$ python -q
>>> import numpy as np
>>> np.set_printoptions(precision=1, suppress=True, linewidth=160, sign=" ")
>>> M = np.load("out6.npy")
>>> print(M)
[[ 6  1  2]
 [ 2  0  0]
 [ 2  0  0]
 [ 4  0  0]
 [ 4  0  0]
 [ 4  0  0]
 [ 4  0  0]
 [ 4  0  0]
 [ 2  0  0]
 [ 6  1  2]
 [ 6  1  2]
 [ 2  0  0]
 [ 4  0  0]
 [ 2  0  0]
 [ 6  1  2]
 [ 2  0  0]
 [ 4  0  0]
 [ 6  1  2]
 [ 4  0  0]
 [ 4  0  0]
 [ 6  1  2]
 [ 6  1  2]]
>>> # column 0 is much longer than the rest
>>> rank = np.linalg.matrix_rank(M)
>>> print(rank)
2
>>> null = np.linalg.svd(M)[2][rank:].T
>>> print(np.linalg.matrix_rank(M.T @ M), np.linalg.matrix_rank(M @ M.T))
2 2
>>> print(np.allclose(M @ null, 0))
True
>>> print(np.round(M @ null, 1) + 0)
[[ 0.]
 [ 0.]
 [ 0.]
 [ 0.]
 [ 0.]
 [ 0.]
 [ 0.]
 [ 0.]
 [ 0.]
 [ 0.]
 [ 0.]
 [ 0.]
 [ 0.]
 [ 0.]
 [ 0.]
 [ 0.]
 [ 0.]
 [ 0.]
 [ 0.]
 [ 0.]
 [ 0.]
 [ 0.]]
>>> print([int(np.linalg.matrix_rank(M[:i])) for i in range(1, len(M) + 1)])
[1, 2, 2, 2, 2, 2, 2, 2, 2, 2, 2, 2, 2, 2, 2, 2, 2, 2, 2, 2, 2, 2]
>>> Uu, sig, vt = np.linalg.svd(M)
>>> evecs = vt[:(sig > 1e-8).sum()]
>>> rng = np.random.default_rng(19)
>>> vec = M[12] + -3 * M[4] + rng.integers(2) * np.eye(3)[2]
>>> print(vec)
[-8.  0.  1.]
>>> print(round(np.linalg.norm(vec - evecs.T @ evecs @ vec), 1))
0.4
>>> print(np.round(evecs.T @ evecs, 1) + 0)
[[ 1.   0.   0. ]
 [ 0.   0.2  0.4]
 [ 0.   0.4  0.8]]
>>> print(np.diag(evecs.T @ evecs))
[ 1.   0.2  0.8]
>>> out = M + rng.integers(-2, 3, (22, 2)) @ rng.integers(-2, 3, (2, 3))
>>> print(out)
[[ 6  0  2]
 [ 4 -5  0]
 [ 1  4  0]
 [ 2  4  0]
 [ 3  0  0]
 [ 5  0  0]
 [ 5 -3  0]
 [ 4  2  0]
 [ 1  2  0]
 [ 8 -5  2]
 [ 8 -2  2]
 [ 2  1  0]
 [ 4 -1  0]
 [ 3  0  0]
 [ 7  0  2]
 [ 3  0  0]
 [ 4  1  0]
 [ 6  2  2]
 [ 5 -3  0]
 [ 6 -5  0]
 [ 4  6  2]
 [ 4  5  2]]
>>> print(np.linalg.svd(out - M, compute_uv=False))
[ 15.2   2.5   0. ]
>>> print(np.abs(out - M).sum(axis=1))
[ 1  7  5  6  1  1  4  2  3  8  5  1  1  1  2  1  1  1  4  7  7  6]
>>> Ac = M - M.mean(axis=1)
Traceback (most recent call last):
  File "<python-input-24>", line 1, in <module>
    Ac = M - M.mean(axis=1)
         ~~^~~~~~~~~~~~~~~~
ValueError: operands could not be broadcast together with shapes (22,3) (22,) 
>>> Ac = M - M.mean(axis=0)
>>> Uu, sig, vt = np.linalg.svd(Ac, full_matrices=False)
>>> print(np.abs(vt[0]).argmax())
0
>>> print(np.round((sig ** 2).sum() ** 2 / (sig ** 4).sum(), 1))
1.1
>>> print([round(float(x), 1) for x in np.linalg.svd(M, compute_uv=False)[:3]])
[21.0, 3.6, 0.0]
>>> print(np.argsort(-np.linalg.norm(M, axis=0).round(6), kind="stable")[:3])
[ 0  2  1]
>>> print(round(float(np.linalg.norm(M, 2) / np.linalg.norm(M)), 1))
1.0
>>> K = np.loadtxt("dump.csv", delimiter=",")
>>> print(K)
[[-1.  3.  0.  0.  0.  0. -2.]
 [-1. -3.  1. -3.  2.  0. -1.]
 [-3.  0.  2.  3.  2. -1.  3.]]
>>> W = np.array([[-3, 1, 4, -6],
...     [2, 0, 6, -9],
...     [2, 8, 6, -9],
...     [-2, -7, -2, 3],
...     [-7, 5, 2, -4],
...     [9, 5, -2, -7],
...     [8, 8, 3, -3]])
>>> c = np.array([-3, 5, 4, 5])
>>> H = np.maximum(K @ W + c, 0)
>>> print(H)
[[  0.   0.  12.   0.]
 [  0.  35.   0.  15.]
 [  5.  26.  13.   4.]]
>>> print((H > 0).mean(axis=0))
[ 0.3  0.7  0.7  0.7]
>>> print((H > 0).astype(int))
[[ 0  0  1  0]
 [ 0  1  0  1]
 [ 1  1  1  1]]
>>> print(np.linalg.matrix_rank(H))
3
>>> Z = np.array([[1, 3], [0, 3], [2, 3], [0, 5]])
>>> print(W @ Z)
[[  5 -24]
 [ 14 -21]
 [ 14   3]
 [ -6 -18]
 [ -3 -20]
 [  5   1]
 [ 14  42]]
>>> print((H @ Z).round(6).argmax(axis=1))
[ 1  1  1]
>>> np.zeros(3, 7)
Traceback (most recent call last):
  File "<python-input-44>", line 1, in <module>
    np.zeros(3, 7)
    ~~~~~~~~^^^^^^
TypeError: Cannot interpret '7' as a data type
>>> print(np.abs(K).max())
3.0
>>> print(np.unravel_index(np.abs(K).argmax(), K.shape))
(np.int64(0), np.int64(1))
>>> print(K.sum(axis=0))
[-5.  0.  3.  0.  4. -1.  0.]
>>> t3 = np.stack([K, 4 * K, K[::-1]])
>>> print(np.linalg.matrix_rank(t3.reshape(3, -1)))
2
>>> print(np.einsum("bij,cij->bc", t3, t3))
[[   75.   300.    19.]
 [  300.  1200.    76.]
 [   19.    76.    75.]]
>>> ang = np.sort(rng.uniform(-2, 2, 13))
>>> W0 = np.c_[ang, ang ** 2, ang ** 3] @ np.array([[-1, 0, 1, 1, 2], [1, 2, 2, 0, -1], [0, -2, 0, 0, -2]])
>>> print(W0.round(1) + 0)
[[  4.   12.4   3.3  -1.6   2. ]
 [  3.1   8.2   2.2  -1.3   0.3]
 [  0.8   0.8   0.   -0.5  -1. ]
 [  0.2   0.1  -0.1  -0.2  -0.4]
 [  0.2   0.1  -0.1  -0.2  -0.3]
 [ -0.1   0.    0.1   0.1   0.2]
 [ -0.1   0.    0.2   0.2   0.3]
 [ -0.2   0.3   1.3   0.6   0.4]
 [ -0.2   0.3   1.7   0.7   0.2]
 [  0.3  -0.9   4.5   1.3  -3.2]
 [  0.6  -1.6   5.3   1.4  -4.6]
 [  0.6  -1.6   5.4   1.4  -4.7]
 [  1.5  -5.4   8.4   1.8 -11.7]]
>>> vec = np.array([3, 3, 2, 2, 3])
>>> a = np.maximum(W0 @ vec, 0)
>>> print(np.tanh(W0 @ vec))
[ 1.   1.   0.7 -0.7 -0.7  0.6  0.9  1.   1.   0.4 -1.  -1.  -1. ]
>>> print(np.round(W0 * (a > 1e-9)[:, None], 1) + 0)
[[ 4.  12.4  3.3 -1.6  2. ]
 [ 3.1  8.2  2.2 -1.3  0.3]
 [ 0.8  0.8  0.  -0.5 -1. ]
 [ 0.   0.   0.   0.   0. ]
 [ 0.   0.   0.   0.   0. ]
 [-0.1  0.   0.1  0.1  0.2]
 [-0.1  0.   0.2  0.2  0.3]
 [-0.2  0.3  1.3  0.6  0.4]
 [-0.2  0.3  1.7  0.7  0.2]
 [ 0.3 -0.9  4.5  1.3 -3.2]
 [ 0.   0.   0.   0.   0. ]
 [ 0.   0.   0.   0.   0. ]
 [ 0.   0.   0.   0.   0. ]]
>>> print(np.flatnonzero(a > 1e-9))
[ 0  1  2  5  6  7  8  9]
>>> print(np.maximum(W0 @ (3 * vec), 0))
[ 175.6  109.7    2.5    0.     0.     2.1    4.4   15.4   17.2    1.4    0.     0.     0. ]
>>> J = 5 * np.eye(4) + np.ones((4, 4))
>>> print(J)
[[ 6.  1.  1.  1.]
 [ 1.  6.  1.  1.]
 [ 1.  1.  6.  1.]
 [ 1.  1.  1.  6.]]
>>> # symmetric
>>> print(np.allclose(J @ J.T, J.T @ J))
True
>>> print(J @ (-1.0) ** np.arange(4))
[ 5. -5.  5. -5.]
>>> vec = np.array([1, -1, 2, 2, -1, 1, 2])
>>> a = np.maximum(K @ vec, 0)
>>> print(np.flatnonzero(a > 1e-9))
[ 2]
>>> print(np.maximum(K @ vec, 0) - np.maximum(-K @ vec, 0))
[-8. -6. 10.]
>>> print(a)
[  0.   0.  10.]
>>> print(np.tanh(K @ vec))
[-1. -1.  1.]
>>> print(K.T @ a)
[-30.   0.  20.  30.  20. -10.  30.]
>>> w, evecs = np.linalg.eig(J)
>>> print(np.round(J @ evecs[:, 0] - w[0] * evecs[:, 0], 1) + 0)
[ 0.  0.  0.  0.]
>>> print(w)
[ 5.  9.  5.  5.]
>>> w, evecs = np.linalg.eigh(J)
>>> print(np.abs(evecs[:, -1]))
[ 0.5  0.5  0.5  0.5]
>>> print(np.unique(w.round(6) + 0, return_counts=True)[1])
[ 3  1]
>>> print(evecs @ np.diag(w) @ evecs.T)
[[ 6.  1.  1.  1.]
 [ 1.  6.  1.  1.]
 [ 1.  1.  6.  1.]
 [ 1.  1.  1.  6.]]
>>> print(w)
[ 5.  5.  5.  9.]
>>> arr = np.array([[-0.66, -0.36, 0.42], [0.66, 0.36, -0.42], [1.1, 0.6, -0.7]])
>>> # looks like rank 1
>>> rank = np.linalg.matrix_rank(arr)
>>> print(rank)
1
>>> null = np.linalg.svd(arr)[2][rank:].T
>>> print(np.round(arr @ null, 1) + 0)
[[ 0.  0.]
 [ 0.  0.]
 [ 0.  0.]]
>>> print([int(np.linalg.matrix_rank(arr[:, :j + 1])) for j in range(3)])
[1, 1, 1]
